$ python -q
>>> import numpy as np
>>> np.set_printoptions(precision=1, suppress=True, linewidth=200, floatmode="fixed")
>>> feats = np.load("a.npy")
>>> feats
array([[ 1.0,  0.0,  0.0],
       [ 0.0, -0.5,  0.9],
       [ 0.0, -0.9, -0.5]])
>>> # 2 blocks once reordered
>>> np.round(feats @ feats.T, 1) + 0
array([[1.0, 0.0, 0.0],
       [0.0, 1.0, 0.0],
       [0.0, 0.0, 1.0]])
>>> np.linalg.svd(feats, compute_uv=False)
array([1.0, 1.0, 1.0])
>>> round(float(feats[:, 1] @ feats[:, 2]), 1)
-0.0
>>> f = np.array([0, -1, -1])
>>> B = feats + np.outer(f, np.eye(3)[2])
>>> np.round(np.linalg.det(B) / np.linalg.det(feats), 1), round(1 + np.linalg.solve(feats, f)[2], 1)
(np.float64(0.6), np.float64(0.6))
>>> np.linalg.matrix_rank(np.linalg.inv(B) - np.linalg.inv(feats), tol=1e-8)
np.int64(1)
>>> np.linalg.matrix_rank(B - feats)
np.int64(1)
>>> B
array([[ 1.0,  0.0,  0.0],
       [ 0.0, -0.5, -0.1],
       [ 0.0, -0.9, -1.5]])
>>> A = np.loadtxt("run5.csv", delimiter=",")
>>> A
array([[ 5.0,  5.0,  5.0,  5.0,  5.0],
       [ 5.0, 10.0, 10.0, 10.0, 10.0],
       [ 5.0, 10.0, 15.0, 15.0, 15.0],
       [ 5.0, 10.0, 15.0, 20.0, 20.0],
       [ 5.0, 10.0, 15.0, 20.0, 25.0]])
>>> # symmetric
>>> np.linalg.matrix_power(A, 2)
array([[ 125.0,  225.0,  300.0,  350.0,  375.0],
       [ 225.0,  425.0,  575.0,  675.0,  725.0],
       [ 300.0,  575.0,  800.0,  950.0, 1025.0],
       [ 350.0,  675.0,  950.0, 1150.0, 1250.0],
       [ 375.0,  725.0, 1025.0, 1250.0, 1375.0]])
>>> np.round(np.linalg.det(A), 1)
np.float64(3125.0)
>>> np.allclose(A @ A.T, A.T @ A)
True
>>> np.sort(np.abs(np.linalg.eigvals(A)))
array([ 1.4,  1.8,  2.9,  7.2, 61.7])
>>> assert A == A.T
Traceback (most recent call last):
  File "<python-input-21>", line 1, in <module>
    assert A == A.T
           ^^^^^^^^
ValueError: The truth value of an array with more than one element is ambiguous. Use a.any() or a.all()
>>> np.round(np.linalg.det(A.T), 1)
np.float64(3125.0)
>>> np.abs(A).max()
np.float64(25.0)
>>> np.diff(A, axis=0)
array([[0.0, 5.0, 5.0, 5.0, 5.0],
       [0.0, 0.0, 5.0, 5.0, 5.0],
       [0.0, 0.0, 0.0, 5.0, 5.0],
       [0.0, 0.0, 0.0, 0.0, 5.0]])
>>> A.sum(axis=0)
array([25.0, 45.0, 60.0, 70.0, 75.0])
>>> np.linalg.matrix_rank(A)
np.int64(5)
>>> np.linalg.svd(A, compute_uv=False)
array([61.7,  7.2,  2.9,  1.8,  1.4])
>>> A - A[0]
array([[ 0.0,  0.0,  0.0,  0.0,  0.0],
       [ 0.0,  5.0,  5.0,  5.0,  5.0],
       [ 0.0,  5.0, 10.0, 10.0, 10.0],
       [ 0.0,  5.0, 10.0, 15.0, 15.0],
       [ 0.0,  5.0, 10.0, 15.0, 20.0]])
>>> A.mean(axis=0)
array([ 5.0,  9.0, 12.0, 14.0, 15.0])
>>> np.count_nonzero(A)
np.int64(25)
>>> M = np.loadtxt("layer16.csv", delimiter=",")
>>> M
array([[ 9.0, 18.0,  0.0,  0.0],
       [21.0, 32.0,  0.0,  0.0],
       [27.0, 39.0,  0.0,  0.0],
       [27.0, 39.0,  0.0,  0.0],
       [ 0.0,  4.0,  1.0,  2.0],
       [ 0.0,  0.0, 17.0, 12.0],
       [27.0, 39.0,  0.0,  0.0],
       [ 0.0,  0.0, 17.0, 12.0],
       [ 0.0,  0.0,  9.0,  7.0],
       [ 0.0,  0.0, 41.0, 27.0],
       [ 0.0,  0.0,  9.0,  7.0],
       [ 0.0,  0.0, 17.0, 12.0],
       [ 0.0,  0.0, 41.0, 27.0],
       [ 0.0,  4.0,  1.0,  2.0],
       [ 0.0,  0.0, 33.0, 22.0],
       [ 3.0, 11.0,  0.0,  0.0],
       [ 0.0,  0.0, 33.0, 22.0],
       [ 0.0,  4.0,  1.0,  2.0],
       [15.0, 25.0,  0.0,  0.0],
       [21.0, 32.0,  0.0,  0.0],
       [ 9.0, 18.0,  0.0,  0.0],
       [ 0.0,  4.0,  1.0,  2.0],
       [ 0.0,  0.0, 41.0, 27.0],
       [21.0, 32.0,  0.0,  0.0],
       [ 0.0,  0.0, 41.0, 27.0],
       [ 0.0,  0.0, 17.0, 12.0]])
>>> # row 3 repeats row 2
>>> Xs = (M - M.mean(axis=0)) / M.std(axis=0)
>>> Xs.std(axis=0)
array([1.0, 1.0, 1.0, 1.0])
>>> coef = np.linalg.lstsq(np.delete(Xs, 3, axis=1), Xs[:, 3])[0]
>>> round(1 - np.var(Xs[:, 3] - np.delete(Xs, 3, axis=1) @ coef), 1)
np.float64(1.0)
>>> coef
array([ 0.2, -0.2,  0.9])
>>> B = np.c_[M[:, :3] @ np.array([[2, 0, -3], [3, -1, -3], [1, -2, 2]]), np.array([-4, 0, 3, 3, 1, -3, 4, 5, -4, 0, 3, 2, -5, 0, 4, -2, 1, -3, 4, 2, -5, -3, 5, -2, 1, 0])]
>>> B
array([[  72.0,  -18.0,  -81.0,   -4.0],
       [ 138.0,  -32.0, -159.0,    0.0],
       [ 171.0,  -39.0, -198.0,    3.0],
       [ 171.0,  -39.0, -198.0,    3.0],
       [  13.0,   -6.0,  -10.0,    1.0],
       [  17.0,  -34.0,   34.0,   -3.0],
       [ 171.0,  -39.0, -198.0,    4.0],
       [  17.0,  -34.0,   34.0,    5.0],
       [   9.0,  -18.0,   18.0,   -4.0],
       [  41.0,  -82.0,   82.0,    0.0],
       [   9.0,  -18.0,   18.0,    3.0],
       [  17.0,  -34.0,   34.0,    2.0],
       [  41.0,  -82.0,   82.0,   -5.0],
       [  13.0,   -6.0,  -10.0,    0.0],
       [  33.0,  -66.0,   66.0,    4.0],
       [  39.0,  -11.0,  -42.0,   -2.0],
       [  33.0,  -66.0,   66.0,    1.0],
       [  13.0,   -6.0,  -10.0,   -3.0],
       [ 105.0,  -25.0, -120.0,    4.0],
       [ 138.0,  -32.0, -159.0,    2.0],
       [  72.0,  -18.0,  -81.0,   -5.0],
       [  13.0,   -6.0,  -10.0,   -3.0],
       [  41.0,  -82.0,   82.0,    5.0],
       [ 138.0,  -32.0, -159.0,   -2.0],
       [  41.0,  -82.0,   82.0,    1.0],
       [  17.0,  -34.0,   34.0,    0.0]])
>>> np.round(np.linalg.lstsq(M, B[:, 0])[0], 1) + 0
array([2.0, 3.0, 1.0, 0.0])
>>> np.linalg.cond(M) > 100
np.False_
>>> np.abs(np.linalg.svd(M)[2][-1])
array([0.2, 0.1, 0.5, 0.8])
>>> [round(float(x), 1) for x in np.linalg.svd(M, compute_uv=False)[:3]]
[121.6, 113.8, 7.1]
>>> np.argsort(-np.linalg.norm(M, axis=0).round(6), kind="stable")[:3]
array([2, 1, 3])
>>> round(np.log10(np.linalg.cond(M)))
2
>>> np.linalg.matrix_rank(M, rtol=0.1)
np.int64(2)
>>> round(float(np.linalg.norm(M, 2) / np.linalg.norm(M)), 1)
0.7
>>> gram = np.cov(M, rowvar=False)
>>> np.round(np.linalg.eigvalsh(gram)[::-1], 1) + 0
array([553.1, 135.3,   0.8,   0.0])
>>> np.argwhere(np.triu(np.abs(np.corrcoef(M.T)) > 0.8, 1))
array([[0, 1],
       [2, 3]])
>>> np.corrcoef(M.T)
array([[ 1.0,  1.0, -0.5, -0.6],
       [ 1.0,  1.0, -0.6, -0.7],
       [-0.5, -0.6,  1.0,  1.0],
       [-0.6, -0.7,  1.0,  1.0]])
>>> round(np.corrcoef(M[:, 1], M[:, 3])[0, 1], 1)
np.float64(-0.7)
>>> M.std(axis=0)
array([10.1, 14.7, 15.5, 10.1])
>>> d = np.linalg.norm(M[:, None] - M[None], axis=-1)
>>> np.linalg.norm(M - M.mean(axis=0), axis=1)
array([16.4, 29.0, 37.1, 37.1, 16.6, 14.7, 37.1, 14.7, 14.0, 36.7, 14.0, 14.7, 36.7, 16.6, 28.1, 15.5, 28.1, 16.6, 21.7, 29.0, 16.4, 16.6, 36.7, 29.0, 36.7, 14.7])
>>> d[3]
array([27.7,  9.2,  0.0,  0.0, 44.3, 51.8,  0.0, 51.8, 48.8, 68.3, 48.8, 51.8, 68.3, 44.3, 61.8, 36.9, 61.8, 44.3, 18.4,  9.2, 27.7, 44.3, 68.3,  9.2, 68.3, 51.8])
>>> d[:5, :5]
array([[ 0.0, 18.4, 27.7, 27.7, 16.8],
       [18.4,  0.0,  9.2,  9.2, 35.1],
       [27.7,  9.2,  0.0,  0.0, 44.3],
       [27.7,  9.2,  0.0,  0.0, 44.3],
       [16.8, 35.1, 44.3, 44.3,  0.0]])
>>> d.shape
(26, 26)
>>> (d + 1e9 * np.eye(26)).round(6).argmin(axis=1)
array([20, 19,  3,  2, 13,  7,  2,  5, 10, 12,  8,  5,  9,  4, 16,  4, 14,  4,  0,  1,  0,  4,  9,  1,  9,  5])
>>> basis = 3 * np.array([[-0.1, 1.0, 1.1, -1.1, 0.9],
...     [1.9, 0.0, 0.6, 0.1, -0.5],
...     [-0.8, -1.0, 0.0, -0.6, -1.0]])
>>> rng = np.random.default_rng(440384)
>>> lab = rng.integers(0, 3, 11)
>>> mat = basis[lab] + rng.normal(size=(11, 5))
>>> mat
array([[-2.9, -1.9, -1.3, -4.7, -3.6],
       [-0.8, -1.8, -0.5, -2.2, -4.4],
       [ 6.6, -1.5,  3.0,  0.7, -1.1],
       [-1.0,  3.7,  3.2, -3.1,  3.6],
       [-1.9,  3.7,  2.9, -3.7,  2.1],
       [ 5.4, -0.4,  2.3,  1.0, -1.1],
       [ 0.6,  3.6,  4.8, -3.1,  3.5],
       [ 4.7,  0.6,  0.7,  1.7, -1.0],
       [-3.0, -2.3, -2.4, -2.8, -1.9],
       [-2.1,  2.9,  2.0, -3.8,  1.6],
       [-1.2, -1.1, -1.0, -1.4, -3.3]])
>>> Xs = (mat - mat.mean(axis=0)) / mat.std(axis=0)
>>> np.argwhere(np.abs(Xs) > 2)
array([], shape=(0, 2), dtype=int64)
>>> coef = np.linalg.lstsq(np.delete(Xs, 4, axis=1), Xs[:, 4])[0]
>>> coef.round(1) + 0
array([-0.1,  0.6,  0.4,  0.0])
>>> round(1 - np.var(Xs[:, 4] - np.delete(Xs, 4, axis=1) @ coef), 1)
np.float64(0.9)
>>> vec = np.array([-3, 3, -1, 0, -2])
>>> target = mat @ vec
>>> coef, lr = np.zeros(5), 1 / np.linalg.norm(mat, 2) ** 2
>>> for i in range(30):
...     coef -= lr * mat.T @ (mat @ coef - target)
...     if i % 5 == 0: print(i, round(np.linalg.norm(mat @ coef - target), 1))
... 
0 9.7
5 7.2
10 6.2
15 5.4
20 4.7
25 4.1
>>> coef
array([-2.8,  1.8, -1.1, -0.5, -1.0])
>>> lab = mat[:, 4] > np.median(mat[:, 4])
>>> f = mat[lab].mean(axis=0) - mat[~lab].mean(axis=0)
>>> ((mat - mat.mean(axis=0)) @ f > 0).astype(int)
array([0, 0, 0, 1, 1, 0, 1, 0, 0, 1, 0])
>>> round((((mat - mat.mean(axis=0)) @ f > 0) == lab).mean(), 1)
np.float64(0.9)
>>> np.argsort(-np.abs(f).round(6), kind="stable")
array([4, 1, 2, 3, 0])
>>> B = np.c_[mat[:, :2] @ np.array([[-2, -1], [-3, 3]]), np.array([0, 2, 0, 0, -1, 3, -3, 1, -2, 0, -1])]
>>> B
array([[ 11.6,  -2.7,   0.0],
       [  7.1,  -4.6,   2.0],
       [ -8.7, -11.3,   0.0],
       [ -9.1,  12.1,   0.0],
       [ -7.5,  13.0,  -1.0],
       [ -9.5,  -6.7,   3.0],
       [-11.8,  10.2,  -3.0],
       [-11.3,  -2.9,   1.0],
       [ 12.9,  -3.8,  -2.0],
       [ -4.5,  10.7,   0.0],
       [  5.6,  -2.0,  -1.0]])
>>> np.round(np.linalg.lstsq(mat, B[:, 0])[0], 1) + 0
array([-2.0, -3.0,  0.0,  0.0,  0.0])
>>> np.round(np.linalg.norm(B - mat @ np.linalg.lstsq(mat, B)[0], axis=0), 1) + 0
array([0.0, 0.0, 4.0])
>>> np.linalg.matrix_rank(np.c_[mat, B])
np.int64(6)
